>>> import numpy as np
>>> import numpy.linalg as la
>>> np.set_printoptions(suppress=True, linewidth=100)
>>> mat = np.loadtxt("mat.csv", delimiter=",")
>>> print(mat)
[[ 1.3    0.4   -0.4   -0.8   -0.5    0.    -1.1    0.9   -0.1    1.1  ]
 [-1.    -2.1   -0.9   -0.8    1.2   -0.2    2.1    0.6    0.2    0.3  ]
 [ 0.5    1.8    0.8   -0.3   -0.3    0.     1.    -1.9    1.    -0.6  ]
 [-0.9    0.1   -0.2   -0.3   -0.2   -0.7   -0.2   -0.9   -0.6    0.7  ]
 [-0.6    0.4   -0.8    0.1    0.7    0.1   -0.3   -0.3   -0.1    0.4  ]
 [-0.2   -0.5   -0.8    0.6   -0.5    0.7   -0.6   -0.2   -2.4    0.   ]
 [ 1.1   -0.1   -0.1    0.4    0.3    0.6    0.4   -0.4   -0.2    0.7  ]
 [-0.1    0.7   -1.8   -1.8   -0.5   -1.1   -0.6   -1.     0.3    0.   ]
 [-0.8    0.     1.2   -0.3   -1.     0.    -0.8    1.1    0.5    1.3  ]
 [-0.445 -0.827 -0.8    0.945 -0.63   0.272 -0.911 -1.045 -2.523  0.188]
 [ 0.8    0.6   -0.5    0.2   -0.9   -0.8    1.7   -2.4   -0.2    0.1  ]]
>>> left, sig, Vh = la.svd(mat, full_matrices=False)
>>> print(np.round(np.cumsum(sig ** 2) / np.sum(sig ** 2), 3))
[0.277 0.526 0.713 0.844 0.91  0.963 0.986 0.994 0.998 1.   ]
>>> f = np.array([-1, -1])
>>> print(np.round(np.polyval(f, mat[4]), 3))
[-0.4 -1.4 -0.2 -1.1 -1.7 -1.1 -0.7 -0.7 -0.9 -1.4]
>>> print(np.round(np.convolve(mat[4], f), 3))
[ 0.6  0.2  0.4  0.7 -0.8 -0.8  0.2  0.6  0.4 -0.3 -0.4]
>>> M = np.load("m.npy")
>>> print(M)
[[  6   6   6   2   2   0   8  10   6   4   2]
 [  3   3   3   1   1   0   4   5   3   2   1]
 [  6   6   6   2   2   0   8  10   6   4   2]
 [  3   3   3   1   1   0   4   5   3   2   1]
 [  6   6   6   2   2   0   8  10   6   4   2]
 [ -9  -9  -9  -3  -3   0 -12 -15  -9  -6  -3]
 [ -6  -6  -6  -2  -2   0  -8 -10  -6  -4  -2]
 [ -9  -9  -9  -3  -3   0 -12 -15  -9  -6  -3]
 [  9   9   9   3   3   0  12  15   9   6   3]
 [  9   9   9   3   3   0  12  15   9   6   3]
 [ -3  -3  -3  -1  -1   0  -4  -5  -3  -2  -1]]
>>> f, v = M[7], M[9]
>>> print(f @ v)
-756
>>> print(f @ f)
756
>>> p = (f @ v) / (f @ f) * f
>>> print(v - p)
[0. 0. 0. 0. 0. 0. 0. 0. 0. 0. 0.]
>>> print(np.round(la.norm(f + v) ** 2 + la.norm(f - v) ** 2, 3))
3024.0
>>> Y = np.array([[1, -4, -4],
...     [2, 0, 3],
...     [-4, 4, 4],
...     [5, -2, -4],
...     [-1, 1, -5],
...     [-2, 0, 0],
...     [5, -2, -3],
...     [2, -1, -2],
...     [-3, 2, -4],
...     [-5, 5, 1],
...     [-2, -2, 5]])
>>> print(M @ Y)
[[ 20   0 -54]
 [ 10   0 -27]
 [ 20   0 -54]
 [ 10   0 -27]
 [ 20   0 -54]
 [-30   0  81]
 [-20   0  54]
 [-30   0  81]
 [ 30   0 -81]
 [ 30   0 -81]
 [-10   0  27]]
>>> print(np.einsum("ik,kj->ji", M, Y))
[[ 20  10  20  10  20 -30 -20 -30  30  30 -10]
 [  0   0   0   0   0   0   0   0   0   0   0]
 [-54 -27 -54 -27 -54  81  54  81 -81 -81  27]]
>>> print(Y.T @ M.T)
[[ 20  10  20  10  20 -30 -20 -30  30  30 -10]
 [  0   0   0   0   0   0   0   0   0   0   0]
 [-54 -27 -54 -27 -54  81  54  81 -81 -81  27]]
>>> print(np.round(np.trace(la.pinv(M) @ M), 3))
1.0
>>> Y = np.array([[3, 1], [1, -1]])
>>> A = np.kron(np.eye(2, dtype=int), Y)
>>> print(A)
[[ 3  1  0  0]
 [ 1 -1  0  0]
 [ 0  0  3  1]
 [ 0  0  1 -1]]
>>> print(round(la.det(A[::-1]), 3))
16.0
>>> print(np.einsum("ij,ji->", A, A))
24
>>> print(np.kron(np.eye(2, dtype=int), A))
[[ 3  1  0  0  0  0  0  0]
 [ 1 -1  0  0  0  0  0  0]
 [ 0  0  3  1  0  0  0  0]
 [ 0  0  1 -1  0  0  0  0]
 [ 0  0  0  0  3  1  0  0]
 [ 0  0  0  0  1 -1  0  0]
 [ 0  0  0  0  0  0  3  1]
 [ 0  0  0  0  0  0  1 -1]]
>>> print(np.round(la.det(2 * A), 3), round(float(la.det(A)), 3))
256.0 16.0
>>> f = np.array([1, 0, 0, 1])
>>> Y = A + np.outer(f, np.eye(4)[3])
>>> print(round(float(la.det(Y) / la.det(A)), 3), round(float(1 + la.solve(A, f)[3]), 3))
0.25 0.25
